% ipython --no-banner

In [1]: import numpy as np

In [2]: import numpy.linalg as la

In [3]: np.set_printoptions(precision=3, suppress=True, linewidth=140)

In [4]: feats = np.load("layer0.npy")

In [5]: feats
Out[5]: 
array([[32,  2,  2,  3,  0,  1,  0,  0,  0],
       [ 3, 31,  1,  1,  3,  3,  1,  1,  0],
       [ 0,  1, 22,  3,  1,  3,  0,  0,  3],
       [ 1,  3,  1, 13,  0,  1,  1,  0,  3],
       [ 2,  3,  2,  3, 31,  0,  2,  1,  1],
       [ 1,  0,  2,  3,  2,  3,  3,  1,  3],
       [ 1,  2,  0,  3,  1,  1,  2,  1,  0],
       [ 0,  2,  3,  0,  1,  0,  2, 11,  3],
       [ 1,  3,  3,  3,  1,  0,  0,  2, 12]])

In [6]: M2 = feats[0, 0] * feats[1:] - np.outer(feats[1:, 0], feats[0])

In [7]: M2
Out[7]: 
array([[  0, 986,  26,  23,  96,  93,  32,  32,   0],
       [  0,  32, 704,  96,  32,  96,   0,   0,  96],
       [  0,  94,  30, 413,   0,  31,  32,   0,  96],
       [  0,  92,  60,  90, 992,  -2,  64,  32,  32],
       [  0,  -2,  62,  93,  64,  95,  96,  32,  96],
       [  0,  62,  -2,  93,  32,  31,  64,  32,   0],
       [  0,  64,  96,   0,  32,   0,  64, 352,  96],
       [  0,  94,  94,  93,  32,  -1,   0,  64, 384]])

In [8]: feats[:, 0] / feats[0, 0]
Out[8]: array([1.   , 0.094, 0.   , 0.031, 0.062, 0.031, 0.031, 0.   , 0.031])

In [9]: W = np.array([[1, 2, 9],
   ...:     [0, 7, 0],
   ...:     [8, 4, 1],
   ...:     [8, 1, 4],
   ...:     [1, 9, 4],
   ...:     [7, 2, 8],
   ...:     [5, 7, 8],
   ...:     [8, 3, 9],
   ...:     [6, 6, 1]])

In [10]: b = np.array([-2, 0, -1])

In [11]: hid = np.maximum(M2 @ W + b, 0)

In [12]: (hid > 0).astype(int)
Out[12]: 
array([[1, 1, 1],
       [1, 1, 1],
       [1, 1, 1],
       [1, 1, 1],
       [1, 1, 1],
       [1, 1, 1],
       [1, 1, 1],
       [1, 1, 1]])

In [13]: (hid > 0).mean(axis=0)
Out[13]: array([1., 1., 1.])

In [14]: cent = np.array([[2, 1, 2], [1, 1, 0], [2, 1, 2]])

In [15]: hid @ cent
Out[15]: 
array([[15083, 11741,  6684],
       [23706, 13949, 19514],
       [15605,  8829, 13552],
       [26928, 18781, 16294],
       [14197,  8317, 11760],
       [ 7605,  4509,  6192],
       [20218, 11709, 17018],
       [15669,  9789, 11760]])

In [16]: (hid @ cent).round(6).argmax(axis=1)
Out[16]: array([0, 0, 0, 0, 0, 0, 0, 0])

In [17]: rng = np.random.default_rng(56883)

In [18]: idx = rng.permutation(9)

In [19]: idx
Out[19]: array([1, 2, 5, 7, 3, 8, 4, 0, 6])

In [20]: M2 = feats[idx][:, idx]

In [21]: M2
Out[21]: 
array([[31,  1,  3,  1,  1,  0,  3,  3,  1],
       [ 1, 22,  3,  0,  3,  3,  1,  0,  0],
       [ 0,  2,  3,  1,  3,  3,  2,  1,  3],
       [ 2,  3,  0, 11,  0,  3,  1,  0,  2],
       [ 3,  1,  1,  0, 13,  3,  0,  1,  1],
       [ 3,  3,  0,  2,  3, 12,  1,  1,  0],
       [ 3,  2,  0,  1,  3,  1, 31,  2,  2],
       [ 2,  2,  1,  0,  3,  0,  0, 32,  0],
       [ 2,  0,  1,  1,  3,  0,  1,  1,  2]])

In [22]: x0 = np.array([1, 1, 0, 3, 0, 3, 0, 2, 2])

In [23]: target = feats @ x0

In [24]: target
Out[24]: array([46, 48, 25, 52, 18, 27, 17, 30, 41])

In [25]: np.round(la.solve(feats, feats[:, 4]), 3) + 0
Out[25]: array([0., 0., 0., 0., 1., 0., 0., 0., 0.])

In [26]: np.round(la.solve(feats, 4 * target), 3) + 0
Out[26]: array([ 4.,  4.,  0., 12.,  0., 12.,  0.,  8.,  8.])
